% ipython --no-banner

In [1]: import numpy as np

In [2]: import numpy.linalg as la

In [3]: np.set_printoptions(suppress=True, linewidth=200)

In [4]: rnd = lambda a: np.round(a, 2) + 0

In [5]: A = np.loadtxt("layer0.csv", delimiter=",")

In [6]: rnd(A)
Out[6]: 
array([[ 0.19, -0.16, -0.48, -0.16, -0.16, -0.81],
       [-0.16,  0.97, -0.1 , -0.03, -0.03, -0.16],
       [-0.48, -0.1 ,  0.71, -0.1 , -0.1 , -0.48],
       [-0.16, -0.03, -0.1 ,  0.97, -0.03, -0.16],
       [-0.16, -0.03, -0.1 , -0.03,  0.97, -0.16],
       [-0.81, -0.16, -0.48, -0.16, -0.16,  0.19]])

In [7]: # symmetric, so the eigenvalues are real

In [8]: x = np.array([1, 1, 2, 1, 0, 1])

In [9]: [p for p in range(1, 25) if np.allclose(la.matrix_power(A, p), np.eye(6))]
Out[9]: [2, 4, 6, 8, 10, 12, 14, 16, 18, 20, 22, 24]

In [10]: rnd(np.abs(la.eigvals(A)))
Out[10]: array([1., 1., 1., 1., 1., 1.])

In [11]: rnd(np.sort(np.abs(np.degrees(np.angle(la.eigvals(A))))))
Out[11]: array([  0.,   0.,   0.,   0.,   0., 180.])

In [12]: rnd(la.det(A))
Out[12]: np.float64(-1.0)

In [13]: rnd(A.T @ (A @ x))
Out[13]: array([1., 1., 2., 1., 0., 1.])

In [14]: r0 = np.array([-3, 2, -2, -2, 3, 1])

In [15]: B = A + np.outer(r0, np.eye(6)[0])

In [16]: rnd(B)
Out[16]: 
array([[-2.81, -0.16, -0.48, -0.16, -0.16, -0.81],
       [ 1.84,  0.97, -0.1 , -0.03, -0.03, -0.16],
       [-2.48, -0.1 ,  0.71, -0.1 , -0.1 , -0.48],
       [-2.16, -0.03, -0.1 ,  0.97, -0.03, -0.16],
       [ 2.84, -0.03, -0.1 , -0.03,  0.97, -0.16],
       [ 0.19, -0.16, -0.48, -0.16, -0.16,  0.19]])

In [17]: rnd(la.det(B) / la.det(A)), rnd(1 + la.solve(A, r0)[0])
Out[17]: (np.float64(0.1), np.float64(0.1))

In [18]: m1 = np.array([[2.38, -0.01, -0.8],
    ...:     [1.76, -0.22, 0.31],
    ...:     [0.07, -2.41, -3.91],
    ...:     [-0.76, 1.07, -5.21],
    ...:     [0.68, 8.26, 6.05],
    ...:     [2.41, -0.82, 1.05],
    ...:     [-2.59, -1.54, -2.71],
    ...:     [-1.84, 7.41, 4.98],
    ...:     [0.15, 0.22, 0.42],
    ...:     [0.92, -0.58, 0.12],
    ...:     [2.31, -0.3, -1.03],
    ...:     [0.04, 7.85, 6.0],
    ...:     [1.18, -0.05, -0.01],
    ...:     [-1.13, 7.98, 5.36]])

In [19]: m1
Out[19]: 
array([[ 2.38, -0.01, -0.8 ],
       [ 1.76, -0.22,  0.31],
       [ 0.07, -2.41, -3.91],
       [-0.76,  1.07, -5.21],
       [ 0.68,  8.26,  6.05],
       [ 2.41, -0.82,  1.05],
       [-2.59, -1.54, -2.71],
       [-1.84,  7.41,  4.98],
       [ 0.15,  0.22,  0.42],
       [ 0.92, -0.58,  0.12],
       [ 2.31, -0.3 , -1.03],
       [ 0.04,  7.85,  6.  ],
       [ 1.18, -0.05, -0.01],
       [-1.13,  7.98,  5.36]])

In [20]: x = np.array([5, -3, 4])

In [21]: target = m1 @ x

In [22]: coef, lr = np.zeros(3), 1 / la.norm(m1, 2) ** 2

In [23]: for i in range(200):
    ...:     coef -= lr * m1.T @ (m1 @ coef - target)
    ...:     if i % 50 == 0: print(i, round(la.norm(m1 @ coef - target), 2))
    ...: 
0 41.18
50 0.24
100 0.01
150 0.0

In [24]: rnd(coef)
Out[24]: array([ 5., -3.,  4.])

In [25]: x = np.array([2, 2, 1])

In [26]: a = np.maximum(m1 @ x, 0)

In [27]: rnd(a)
Out[27]: array([ 3.94,  3.39,  0.  ,  0.  , 23.93,  4.23,  0.  , 16.12,  1.16,  0.8 ,  2.99, 21.78,  2.25, 19.06])

In [28]: rnd(np.tanh(m1 @ x))
Out[28]: array([ 1.  ,  1.  , -1.  , -1.  ,  1.  ,  1.  , -1.  ,  1.  ,  0.82,  0.66,  0.99,  1.  ,  0.98,  1.  ])

In [29]: rnd(np.maximum(m1 @ (3 * x), 0))
Out[29]: array([11.82, 10.17,  0.  ,  0.  , 71.79, 12.69,  0.  , 48.36,  3.48,  2.4 ,  8.97, 65.34,  6.75, 57.18])

In [30]: w, V = la.eigh(A)

In [31]: rnd(w)
Out[31]: array([-1.,  1.,  1.,  1.,  1.,  1.])

In [32]: rnd(la.eigvalsh(A @ A))
Out[32]: array([1., 1., 1., 1., 1., 1.])

In [33]: rnd(V @ np.diag(w) @ V.T)
Out[33]: 
array([[ 0.19, -0.16, -0.48, -0.16, -0.16, -0.81],
       [-0.16,  0.97, -0.1 , -0.03, -0.03, -0.16],
       [-0.48, -0.1 ,  0.71, -0.1 , -0.1 , -0.48],
       [-0.16, -0.03, -0.1 ,  0.97, -0.03, -0.16],
       [-0.16, -0.03, -0.1 , -0.03,  0.97, -0.16],
       [-0.81, -0.16, -0.48, -0.16, -0.16,  0.19]])

In [34]: rnd(la.svd(A, compute_uv=False))
Out[34]: array([1., 1., 1., 1., 1., 1.])

In [35]: (w > 1e-8).sum(), (w < -1e-8).sum()
Out[35]: (np.int64(5), np.int64(1))

In [36]: rnd(V.T @ A @ V)
Out[36]: 
array([[-1.,  0.,  0.,  0.,  0.,  0.],
       [ 0.,  1.,  0.,  0.,  0.,  0.],
       [ 0.,  0.,  1.,  0.,  0.,  0.],
       [ 0.,  0.,  0.,  1.,  0.,  0.],
       [ 0.,  0.,  0.,  0.,  1.,  0.],
       [ 0.,  0.,  0.,  0.,  0.,  1.]])

In [37]: np.unique(w.round(6) + 0, return_counts=True)[1]
Out[37]: array([1, 5])

In [38]: rnd(V.T @ V)
Out[38]: 
array([[1., 0., 0., 0., 0., 0.],
       [0., 1., 0., 0., 0., 0.],
       [0., 0., 1., 0., 0., 0.],
       [0., 0., 0., 1., 0., 0.],
       [0., 0., 0., 0., 1., 0.],
       [0., 0., 0., 0., 0., 1.]])

In [39]: r0 = np.array([-1, -3])

In [40]: rnd(np.polyval(r0, m1[10]))
Out[40]: array([-5.31, -2.7 , -1.97])

In [41]: rnd(np.cross(m1[10, :3], m1[6, :3]))
Out[41]: array([-0.77,  8.93, -4.33])

In [42]: Ac = m1 - m1.mean(axis=0)

In [43]: V = la.svd(Ac)[2][:1]

In [44]: B = Ac - Ac @ V.T @ V

In [45]: rnd(B.std(axis=0))
Out[45]: array([1.47, 0.83, 1.03])

In [46]: rnd(np.diag(V.T @ V))
Out[46]: array([0.01, 0.56, 0.44])

In [47]: rnd(np.cov(Ac @ V.T, rowvar=False))
Out[47]: np.float64(27.37)

In [48]: la.norm(B, axis=1).round(6).argmax()
Out[48]: np.int64(3)

In [49]: W2 = np.array([[6, 4, 9, 5], [2, 0, 4, 1]])

In [50]: rng = np.random.default_rng(24)

In [51]: W0 = rng.normal(size=(31, 2)) @ W2 + np.array([-4, 4, 2, 1])

In [52]: rnd(W0)
Out[52]: 
array([[  4.79,   9.4 ,  15.53,   8.1 ],
       [-11.35,  -0.65,  -9.22,  -5.  ],
       [ -6.49,   2.64,  -1.97,  -0.92],
       [ -2.98,   6.39,   2.26,   2.71],
       [ -0.46,   7.87,   6.19,   4.71],
       [ -3.36,   3.25,   3.85,   0.94],
       [ -1.4 ,   6.65,   5.21,   3.63],
       [  7.34,  11.08,  19.38,  10.21],
       [ -9.64,   0.18,  -6.42,  -3.73],
       [ -8.12,   0.68,  -3.74,  -2.72],
       [-11.09,  -1.37,  -8.16,  -5.23],
       [-12.43,  -3.08,  -9.55,  -6.76],
       [  0.35,   5.09,   9.88,   3.72],
       [-12.45,   1.16, -12.77,  -4.65],
       [-12.7 ,  -1.48, -11.3 ,  -6.09],
       [  8.93,  11.86,  21.96,  11.39],
       [  2.12,   9.25,  10.3 ,   6.68],
       [ -7.86,   1.87,  -4.12,  -1.99],
       [  1.89,   8.68,  10.27,   6.28],
       [ -2.5 ,   2.84,   5.87,   1.17],
       [ -9.3 ,   0.51,  -5.99,  -3.4 ],
       [-12.54,  -1.38, -11.04,  -5.96],
       [  3.36,   7.32,  14.24,   6.34],
       [-17.4 ,  -1.57, -20.63,  -8.48],
       [  2.57,   6.15,  13.52,   5.36],
       [ -7.68,   1.2 ,  -3.25,  -2.24],
       [ -8.15,   4.11,  -6.39,  -1.02],
       [-20.16,  -6.68, -22.3 , -12.42],
       [ -4.12,   5.94,   0.31,   1.91],
       [ -7.55,   2.69,  -4.12,  -1.43],
       [-12.36,   0.14, -11.84,  -5.11]])

In [53]: Ac = W0 - W0.mean(axis=0)

In [54]: U, s, vt = la.svd(Ac, full_matrices=False)

In [55]: np.abs(U[:, 0]).argmax()
Out[55]: np.int64(27)

In [56]: rnd((s ** 2).sum() ** 2 / (s ** 4).sum())
Out[56]: np.float64(1.03)

In [57]: np.abs(vt[0]).argmax()
Out[57]: np.int64(2)

In [58]: la.matrix_rank(Ac)
Out[58]: np.int64(2)

In [59]: rnd(Ac.mean(axis=0))
Out[59]: array([0., 0., 0., 0.])

In [60]: z = W0[:, 2] > np.median(W0[:, 2])

In [61]: r0 = W0[z].mean(axis=0) - W0[~z].mean(axis=0)

In [62]: rnd(r0)
Out[62]: array([11.97,  7.19, 18.54,  9.58])

In [63]: def softmax(z):
    ...:     e = np.exp(z - z.max(axis=-1, keepdims=True))
    ...:     return e / e.sum(axis=-1, keepdims=True)
    ...: 

In [64]: rnd(softmax(W0[6] + 3))
Out[64]: array([0.  , 0.78, 0.18, 0.04])

In [65]: rnd(softmax(W0).sum(axis=1))
Out[65]: array([1., 1., 1., 1., 1., 1., 1., 1., 1., 1., 1., 1., 1., 1., 1., 1., 1., 1., 1., 1., 1., 1., 1., 1., 1., 1., 1., 1., 1., 1., 1.])

In [66]: rnd(softmax(W0[6]))
Out[66]: array([0.  , 0.78, 0.18, 0.04])

In [67]: S = W0 @ W0.T / np.sqrt(4)

In [68]: softmax(S).round(6).argmax(axis=1)
Out[68]: array([15, 27, 27, 15, 15, 15, 15, 15, 27, 27, 27, 27, 15, 27, 27, 15, 15, 27, 15, 15, 27, 27, 15, 27, 15, 27, 27, 27, 15, 27, 27])

In [69]: F = np.load("m.npy")

In [70]: F
Out[70]: 
array([[ 2., -2., -1., -2., -3.],
       [-2.,  4.,  3., -4.,  5.],
       [ 0., -1., -5., -4.,  1.],
       [ 0.,  0.,  0.,  1.,  1.],
       [ 0.,  0.,  0.,  3.,  3.]])

In [71]: la.matrix_rank(F, rtol=0.1)
Out[71]: np.int64(4)

In [72]: np.argsort(-la.norm(F, axis=0).round(6), kind="stable")[:3]
Out[72]: array([3, 4, 2])

In [73]: J = np.loadtxt("x.csv", delimiter=",")

In [74]: J
Out[74]: 
array([[ 0.,  1.,  0.,  0.],
       [ 2., -2.,  0.,  0.],
       [ 0.,  0.,  0.,  1.],
       [ 0.,  0.,  2., -2.]])

In [75]: w, V = la.eig(J)

In [76]: rnd(w)
Out[76]: array([ 0.73, -2.73,  0.73, -2.73])

In [77]: E = np.array([[-8, 0, 1, 0, 0, 2],
    ...:     [1, -8, 0, 2, 1, 0],
    ...:     [0, 1, 1, 0, 2, 2],
    ...:     [1, 2, 1, 5, 2, 2],
    ...:     [0, 2, 1, 0, -3, 2],
    ...:     [2, 2, 2, 1, 0, 2]])

In [78]: z = rng.permutation(6)

In [79]: B = E[:, z] * rng.choice([-1, 1], 6)

In [80]: B
Out[80]: 
array([[-8, -1,  0,  0,  0,  2],
       [ 1,  0,  8, -2,  1,  0],
       [ 0, -1, -1,  0,  2,  2],
       [ 1, -1, -2, -5,  2,  2],
       [ 0, -1, -2,  0, -3,  2],
       [ 2, -2, -2, -1,  0,  2]])

In [81]: U, _, vt = la.svd(E.T @ B)

In [82]: rnd(la.lstsq(E, B)[0])
Out[82]: 
array([[ 1.,  0.,  0.,  0.,  0.,  0.],
       [ 0.,  0., -1.,  0.,  0.,  0.],
       [ 0., -1.,  0.,  0.,  0.,  0.],
       [ 0.,  0.,  0., -1.,  0.,  0.],
       [ 0.,  0.,  0.,  0.,  1.,  0.],
       [ 0.,  0.,  0.,  0.,  0.,  1.]])

In [83]: z
Out[83]: array([0, 2, 1, 3, 4, 5])

In [84]: rnd(U @ vt)
Out[84]: 
array([[ 1.,  0.,  0.,  0.,  0.,  0.],
       [ 0.,  0., -1.,  0.,  0.,  0.],
       [ 0., -1.,  0.,  0.,  0.,  0.],
       [ 0.,  0.,  0., -1.,  0.,  0.],
       [ 0.,  0.,  0.,  0.,  1.,  0.],
       [ 0.,  0.,  0.,  0.,  0.,  1.]])
